% python3 -q
>>> import numpy as np
>>> from numpy import linalg as LA
>>> np.set_printoptions(precision=4, suppress=True, linewidth=140)
>>> W0 = np.array([[-1, 0, 1, 2, 1, 2, 2, 1],
...     [-2, 0, 0, -2, -2, -1, 2, -2],
...     [-1, -2, 2, 0, 1, 1, -2, 0],
...     [2, 1, 1, -1, 1, -2, -2, -1],
...     [-1, -1, -2, 2, 0, -2, 0, 2],
...     [-1, 2, 0, 0, 0, 2, -2, 1],
...     [-2, 2, 0, 0, -1, 2, 0, -1],
...     [0, -2, -1, 2, 1, 0, -1, -1]])
>>> q, V = LA.qr(W0[:, :5])[0], LA.qr(W0[:, 5:])[0]
>>> sig = LA.svd(q.T @ V, compute_uv=False)
>>> (sig > 0.9).sum()
np.int64(1)
>>> rng = np.random.default_rng(76713)
>>> z = rng.permutation(8)
>>> B = W0[:, z] * rng.choice([-1, 1], 8)
>>> B
array([[ 2,  0, -2, -1,  1, -2,  1, -1],
       [-2,  0,  1,  2, -2, -2,  0, -2],
       [ 0,  2, -1,  0,  1,  2,  2, -1],
       [-1, -1,  2,  1,  1,  2,  1,  2],
       [ 2,  1,  2, -2,  0,  0, -2, -1],
       [ 0, -2, -2, -1,  0,  2,  0, -1],
       [ 0, -2, -2,  1, -1,  0,  0, -2],
       [ 2,  2,  0,  1,  1,  1, -1,  0]])
>>> Uu, _, vt = LA.svd(W0.T @ B)
>>> np.round(Uu @ vt, 4) + 0
array([[ 0.,  0.,  0.,  0.,  0.,  0.,  0.,  1.],
       [ 0., -1.,  0.,  0.,  0.,  0.,  0.,  0.],
       [ 0.,  0.,  0.,  0.,  0.,  0.,  1.,  0.],
       [ 1.,  0.,  0.,  0.,  0.,  0.,  0.,  0.],
       [ 0.,  0.,  0.,  0.,  1.,  0.,  0.,  0.],
       [ 0.,  0., -1.,  0.,  0.,  0.,  0.,  0.],
       [ 0.,  0.,  0.,  0.,  0., -1.,  0.,  0.],
       [ 0.,  0.,  0., -1.,  0.,  0.,  0.,  0.]])
>>> np.round(LA.lstsq(W0, B)[0], 4) + 0
array([[ 0.,  0.,  0.,  0.,  0.,  0.,  0.,  1.],
       [ 0., -1.,  0.,  0.,  0.,  0.,  0.,  0.],
       [ 0.,  0.,  0.,  0.,  0.,  0.,  1.,  0.],
       [ 1.,  0.,  0.,  0.,  0.,  0.,  0.,  0.],
       [ 0.,  0.,  0.,  0.,  1.,  0.,  0.,  0.],
       [ 0.,  0., -1.,  0.,  0.,  0.,  0.,  0.],
       [ 0.,  0.,  0.,  0.,  0., -1.,  0.,  0.],
       [ 0.,  0.,  0., -1.,  0.,  0.,  0.,  0.]])
>>> z
array([3, 1, 5, 7, 4, 6, 2, 0])
>>> z = rng.permutation(8)
>>> z
array([3, 5, 6, 4, 0, 2, 7, 1])
>>> B = W0[z][:, z]
>>> np.sort(np.abs(LA.eigvals(B)))
array([1.2215, 2.4719, 2.4719, 2.6127, 2.6127, 3.034 , 3.034 , 3.6758])
>>> print(np.diag(B))
[-1  2  0  0 -1  2 -1  0]
>>> print(np.allclose(B, W0))
False
>>> np.trace(B)
np.int64(1)
>>> def softmax(z):
...     e = np.exp(z - z.max(axis=-1, keepdims=True))
...     return e / e.sum(axis=-1, keepdims=True)
... 
>>> softmax(W0[5])
array([0.0175, 0.3519, 0.0476, 0.0476, 0.0476, 0.3519, 0.0064, 0.1294])
>>> softmax(W0[5] + 2)
array([0.0175, 0.3519, 0.0476, 0.0476, 0.0476, 0.3519, 0.0064, 0.1294])
>>> S = W0 @ W0.T / np.sqrt(8)
>>> softmax(S).round(6).argmax(axis=1)
array([0, 1, 2, 3, 4, 5, 6, 7])
>>> print(softmax(S)[5] @ W0)
[-1.1268  1.8895  0.0435  0.0262 -0.107   1.9526 -1.6632  0.6902]
>>> x0 = np.array([-2, -1, 2, 0, 0, -1, -1, -2])
>>> y = W0 @ x0
>>> y
array([-2,  7,  9,  3, -3, -2,  2,  3])
>>> np.round(LA.solve(W0, y + W0[:, 1]), 4) + 0
array([-2.,  0.,  2.,  0.,  0., -1., -1., -2.])
>>> np.round(LA.solve(W0, y), 4) + 0
array([-2., -1.,  2.,  0.,  0., -1., -1., -2.])
>>> np.round(LA.solve(W0, -1 * y), 4) + 0
array([ 2.,  1., -2.,  0.,  0.,  1.,  1.,  2.])
>>> J = np.load("test18.npy")
>>> print(J)
[[-14  -8   2 -17  -7   5  12  -4]
 [-10  -4   3 -13  -4   2   7  -4]
 [-14  -8   2 -17  -7   5  12  -4]]
>>> # rows and columns are dependent
>>> rk = LA.matrix_rank(J)
>>> rk
np.int64(2)
>>> ns = LA.svd(J)[2][rk:].T
>>> np.round(J @ ns, 4) + 0
array([[0., 0., 0., 0., 0., 0.],
       [0., 0., 0., 0., 0., 0.],
       [0., 0., 0., 0., 0., 0.]])
>>> [int(LA.matrix_rank(np.delete(J, i, axis=0))) for i in range(3)]
[2, 1, 2]
>>> print(ns.shape)
(8, 6)
>>> W2 = np.array([[-5, -8, 0, 4, 8, 3, 0, -6],
...     [-4, 2, 0, -5, -4, 5, -1, 4],
...     [2, -4, -1, -8, 7, 9, 5, -5],
...     [4, 5, 1, -1, 5, -7, -3, -5],
...     [-5, -5, -4, 9, -5, 1, 2, 7],
...     [2, 2, 9, -1, -9, 5, 3, 0],
...     [3, 2, 0, -6, 5, -1, -9, 4],
...     [3, -1, -2, -6, 1, 9, 9, 2]])
>>> K = (rng.random((37, 8)) < 0.25) @ W2
>>> K
array([[  2,   2,   9,  -1,  -9,   5,   3,   0],
       [  7,   7,   1,  -7,  10,  -8, -12,  -1],
       [  3,   2,   0,  -6,   5,  -1,  -9,   4],
       [ -4,  -2,   9,  -8,   0,  12,  -7,   2],
       [ -2,  -2,  -1,  -8,  10,  10,   5,  -5],
       [ -5,  -5,  -4,   9,  -5,   1,   2,   7],
       [ -2,  -6,  -6,   3,  -4,  10,  11,   9],
       [ -5,  -5,  -4,   9,  -5,   1,   2,   7],
       [  0,   0,   0,   0,   0,   0,   0,   0],
       [ -3,  -3,   5,   8, -14,   6,   5,   7],
       [  7,   7,   1,  -7,  10,  -8, -12,  -1],
       [  0,   0,   0,   0,   0,   0,   0,   0],
       [ -2,  -3,  -4,   3,   0,   0,  -7,  11],
       [  6,   1,  -2, -12,   6,   8,   0,   6],
       [  7,   7,   1,  -7,  10,  -8, -12,  -1],
       [  5,  -2,  -1, -14,  12,   8,  -4,  -1],
       [  2,  -4,  -1,  -3,  14,   5,   6,  -9],
       [  6,   7,  10,  -2,  -4,  -2,   0,  -5],
       [ -2,  -9,  -2,  -2,   9,  12,   9,  -4],
       [  0,   0,   0,   0,   0,   0,   0,   0],
       [-14, -11,  -4,   8,  -1,   9,   1,   5],
       [  2,  -4,  -1,  -8,   7,   9,   5,  -5],
       [ -7, -11,  -4,   7,   8,   3,  -7,   5],
       [  1,   0,  -1, -19,   8,  13,  -5,   3],
       [ -3,  -3,   5,   8, -14,   6,   5,   7],
       [ -2,  -6,   0,  -2,  13,   2,  -9,  -2],
       [  3,  -1,  -2,  -6,   1,   9,   9,   2],
       [-10, -13,   4,  -1,  -3,  23,   9,   0],
       [ -4,   2,   0,  -5,  -4,   5,  -1,   4],
       [  2,   2,   9,  -1,  -9,   5,   3,   0],
       [  9,   6,   8,  -8,  -3,   7,   9,  -3],
       [  2,   2,   9,  -1,  -9,   5,   3,   0],
       [  2, -11,   6, -11,   7,  26,  17,  -9],
       [  4,   5,   1,  -1,   5,  -7,  -3,  -5],
       [  2,  -4,  -1,  -8,   7,   9,   5,  -5],
       [ -1,  -3,   1,   3,  13,  -4,  -3, -11],
       [  3,  -1,  -2,  -6,   1,   9,   9,   2]])
>>> proj = K @ LA.solve(K.T @ K, K.T)
>>> np.allclose(proj @ proj, proj)
True
>>> np.round(np.trace(proj), 4)
np.float64(8.0)
>>> np.round(LA.eigvalsh(proj), 4) + 0
array([0., 0., 0., 0., 0., 0., 0., 0., 0., 0., 0., 0., 0., 0., 0., 0., 0., 0., 0., 0., 0., 0., 0., 0., 0., 0., 0., 0., 0., 1., 1., 1., 1.,
       1., 1., 1., 1.])
>>> x0 = np.array([2, -1, 0, 2, 2, 0, 2, 0])
>>> h = np.maximum(K @ x0, 0)
>>> print(np.maximum(K @ x0, 0) - np.maximum(-K @ x0, 0))
[-12 -11 -16 -36  12   7  22   7   0  -5 -11   0  -9  -1 -11   0  42  -7  37   0  -1  16  13 -30  -5   6  15   3 -30 -12   8 -12  41   5
  16  27  15]
>>> Ac = K - K.mean(axis=0)
>>> V = LA.svd(Ac)[2][:7]
>>> B = Ac - Ac @ V.T @ V
>>> np.round(LA.norm(B) / LA.norm(Ac), 4)
np.float64(0.0079)
>>> LA.norm(B, axis=1).round(6).argmax()
np.int64(27)
>>> np.round(np.cov(Ac @ V.T, rowvar=False), 4) + 0
array([[118.3937,   0.    ,   0.    ,   0.    ,   0.    ,   0.    ,   0.    ],
       [  0.    ,  89.327 ,   0.    ,   0.    ,   0.    ,   0.    ,   0.    ],
       [  0.    ,   0.    ,  54.3459,   0.    ,   0.    ,   0.    ,   0.    ],
       [  0.    ,   0.    ,   0.    ,  27.0202,   0.    ,   0.    ,   0.    ],
       [  0.    ,   0.    ,   0.    ,   0.    ,  16.6284,   0.    ,   0.    ],
       [  0.    ,   0.    ,   0.    ,   0.    ,   0.    ,   3.1392,   0.    ],
       [  0.    ,   0.    ,   0.    ,   0.    ,   0.    ,   0.    ,   0.5918]])
>>> np.diag(V.T @ V)
array([0.9346, 0.8616, 0.8566, 0.8468, 0.9909, 0.7046, 0.8873, 0.9176])
>>> T = K.reshape(37, 2, -1)
>>> np.swapaxes(T, 1, 2)[17]
array([[ 6, -4],
       [ 7, -2],
       [10,  0],
       [-2, -5]])
>>> T[:, 0]
array([[  2,   2,   9,  -1],
       [  7,   7,   1,  -7],
       [  3,   2,   0,  -6],
       [ -4,  -2,   9,  -8],
       [ -2,  -2,  -1,  -8],
       [ -5,  -5,  -4,   9],
       [ -2,  -6,  -6,   3],
       [ -5,  -5,  -4,   9],
       [  0,   0,   0,   0],
       [ -3,  -3,   5,   8],
       [  7,   7,   1,  -7],
       [  0,   0,   0,   0],
       [ -2,  -3,  -4,   3],
       [  6,   1,  -2, -12],
       [  7,   7,   1,  -7],
       [  5,  -2,  -1, -14],
       [  2,  -4,  -1,  -3],
       [  6,   7,  10,  -2],
       [ -2,  -9,  -2,  -2],
       [  0,   0,   0,   0],
       [-14, -11,  -4,   8],
       [  2,  -4,  -1,  -8],
       [ -7, -11,  -4,   7],
       [  1,   0,  -1, -19],
       [ -3,  -3,   5,   8],
       [ -2,  -6,   0,  -2],
       [  3,  -1,  -2,  -6],
       [-10, -13,   4,  -1],
       [ -4,   2,   0,  -5],
       [  2,   2,   9,  -1],
       [  9,   6,   8,  -8],
       [  2,   2,   9,  -1],
       [  2, -11,   6, -11],
       [  4,   5,   1,  -1],
       [  2,  -4,  -1,  -8],
       [ -1,  -3,   1,   3],
       [  3,  -1,  -2,  -6]])
>>> print(np.einsum("ihd,jhd->hij", T, T).shape)
(2, 37, 37)
>>> T.sum(axis=1)
array([[ -7,   7,  12,  -1],
       [ 17,  -1, -11,  -8],
       [  8,   1,  -9,  -2],
       [ -4,  10,   2,  -6],
       [  8,   8,   4, -13],
       [-10,  -4,  -2,  16],
       [ -6,   4,   5,  12],
       [-10,  -4,  -2,  16],
       [  0,   0,   0,   0],
       [-17,   3,  10,  15],
       [ 17,  -1, -11,  -8],
       [  0,   0,   0,   0],
       [ -2,  -3, -11,  14],
       [ 12,   9,  -2,  -6],
       [ 17,  -1, -11,  -8],
       [ 17,   6,  -5, -15],
       [ 16,   1,   5, -12],
       [  2,   5,  10,  -7],
       [  7,   3,   7,  -6],
       [  0,   0,   0,   0],
       [-15,  -2,  -3,  13],
       [  9,   5,   4, -13],
       [  1,  -8, -11,  12],
       [  9,  13,  -6, -16],
       [-17,   3,  10,  15],
       [ 11,  -4,  -9,  -4],
       [  4,   8,   7,  -4],
       [-13,  10,  13,  -1],
       [ -8,   7,  -1,  -1],
       [ -7,   7,  12,  -1],
       [  6,  13,  17, -11],
       [ -7,   7,  12,  -1],
       [  9,  15,  23, -20],
       [  9,  -2,  -2,  -6],
       [  9,   5,   4, -13],
       [ 12,  -7,  -2,  -8],
       [  4,   8,   7,  -4]])
>>> np.einsum("ihd,ihd->ih", T, T)
array([[  90,  115],
       [ 148,  309],
       [  49,  123],
       [ 165,  197],
       [  73,  250],
       [ 147,   79],
       [  85,  318],
       [ 147,   79],
       [   0,    0],
       [ 107,  306],
       [ 148,  309],
       [   0,    0],
       [  38,  170],
       [ 185,  136],
       [ 148,  309],
       [ 226,  225],
       [  30,  338],
       [ 189,   45],
       [  93,  322],
       [   0,    0],
       [ 397,  108],
       [  85,  180],
       [ 235,  147],
       [ 363,  267],
       [ 107,  306],
       [  44,  258],
       [  50,  167],
       [ 286,  619],
       [  45,   58],
       [  90,  115],
       [ 245,  148],
       [  90,  115],
       [ 282, 1095],
       [  43,  108],
       [  85,  180],
       [  20,  315],
       [  50,  167]])
>>> d = LA.norm(K[:, None] - K[None], axis=-1)
>>> d[35].round(6).argsort(kind="stable")[:4]
array([35, 25, 33, 16])
>>> LA.matrix_rank(d ** 2)
np.int64(10)
>>> np.unravel_index(d.round(6).argmax(), d.shape)
(np.int64(1), np.int64(32))
>>> E = np.load("case11.npy")
>>> E
array([[  1.1978,  -1.9226,  31.773 , -20.7987],
       [  0.1408, -10.6901,  10.5555,  -4.6094],
       [-18.3255, -52.4285,  13.4053,   6.254 ],
       [ -1.0473, -39.9735, -17.4368, -32.2618],
       [-11.3276, -13.5689,  26.6813,  28.7752],
       [ 29.8191,  -6.9692,  -2.673 ,  19.7793],
       [ -2.871 ,  -0.4609,  13.8855, -30.3084],
       [-27.6396, -33.9757,   0.5881,   0.9808],
       [-15.857 ,  33.7084,  17.2631,  -0.5566],
       [ -2.4361,   0.6085,   0.2305,  -5.2205],
       [-36.4332,  -7.7501, -14.2441,  -7.5057],
       [ -5.2165,  46.0159,   6.0709, -13.9791],
       [-26.65  , -31.4684,  38.1942,  15.789 ],
       [ -8.0265,  -0.792 , -16.4469,  23.0531],
       [ -7.6357,  -4.8512,  -1.3507,  11.3724],
       [-18.2695, -20.4752,  13.9268,  16.6416],
       [ 16.3204,  -0.4061, -37.0128,   3.6192],
       [  2.6655,  18.6502,   1.8212, -17.0505],
       [-13.5786, -33.4052,   3.2409,  21.6993],
       [ -6.8979, -23.7532,  26.0133, -12.6105],
       [ -9.3337,   5.4012,  -6.0598, -16.556 ],
       [  5.1958,  21.1073,  16.4274, -40.3422],
       [ 20.7525,  12.6456, -27.2798,  -8.7916],
       [ -5.5451, -30.7289, -33.9666, -11.0254],
       [-43.3888,  12.4767,  13.3466, -32.744 ],
       [ -5.6102, -30.6373,  26.9277,  27.7999],
       [ -6.5723,  14.7318,  -7.1589,   0.7696],
       [ 23.1658, -28.9099,   6.6991,  24.8134],
       [ -6.9855,  11.9326, -12.137 ,   7.4285],
       [ 17.307 ,  40.307 ,   9.8704, -21.8001],
       [ -1.3364,  -1.8653,  51.9186,  27.8108],
       [ 10.5388,  14.0225,  -2.9623,   2.4752],
       [  5.0655,  -5.7074,   2.6017,  -9.3174],
       [ -6.767 ,  -7.0328,  -3.4018,   6.3111],
       [ 11.7909,   5.5599, -18.3907,  12.3891]])
>>> Ac = E - E.mean(axis=0)
>>> V = LA.svd(Ac)[2][:3]
>>> B = Ac - Ac @ V.T @ V
>>> (Ac @ V.T).std(axis=0)
array([25.0393, 19.581 , 17.2897])
>>> LA.norm(B, axis=1).round(6).argmax()
np.int64(10)
>>> u = np.array([7, 9, 5, 1, 5, 9, 0, 2, 6])
>>> arr = np.array([np.roll(u, i) for i in range(9)])
>>> arr
array([[7, 9, 5, 1, 5, 9, 0, 2, 6],
       [6, 7, 9, 5, 1, 5, 9, 0, 2],
       [2, 6, 7, 9, 5, 1, 5, 9, 0],
       [0, 2, 6, 7, 9, 5, 1, 5, 9],
       [9, 0, 2, 6, 7, 9, 5, 1, 5],
       [5, 9, 0, 2, 6, 7, 9, 5, 1],
       [1, 5, 9, 0, 2, 6, 7, 9, 5],
       [5, 1, 5, 9, 0, 2, 6, 7, 9],
       [9, 5, 1, 5, 9, 0, 2, 6, 7]])
>>> T = np.stack([arr, -2 * arr, arr[::-1]])
>>> LA.matrix_rank(T.reshape(3, -1))
np.int64(2)
>>> LA.norm(T, axis=(1, 2))
array([ 52.1344, 104.2689,  52.1344])
>>> (T @ arr.T).shape
(3, 9, 9)
>>> print(LA.matrix_rank(T))
[9 9 9]
>>> F = np.array([[-0.5, 0.9, -0.5, -0.1, -0.1],
...     [-0.2, 1.2, -0.1, -0.8, -1.4],
...     [-1.3, -0.8, -0.8, 1.5, 0.0],
...     [0.8, 0.7, -1.2, 0.5, 0.9],
...     [-1.4, -0.7, -0.8, 1.0, 0.4],
...     [0.7, -0.5, -0.2, 0.4, -1.3],
...     [-1.0, 2.2, 0.0, 2.3, 0.2]])
>>> B = np.c_[F[:, :2] @ np.array([[5, 1], [4, 5]]), np.array([7, 1, 1, 9, 7, 8, 1])]
>>> B
array([[ 1.1,  4. ,  7. ],
       [ 3.8,  5.8,  1. ],
       [-9.7, -5.3,  1. ],
       [ 6.8,  4.3,  9. ],
       [-9.8, -4.9,  7. ],
       [ 1.5, -1.8,  8. ],
       [ 3.8, 10. ,  1. ]])
>>> LA.matrix_rank(np.c_[F, B])
np.int64(6)
>>> LA.norm(LA.qr(F)[0].T @ B, axis=0) ** 2 / ((B ** 2).sum(axis=0) + 1e-12)
array([1.    , 1.    , 0.7971])
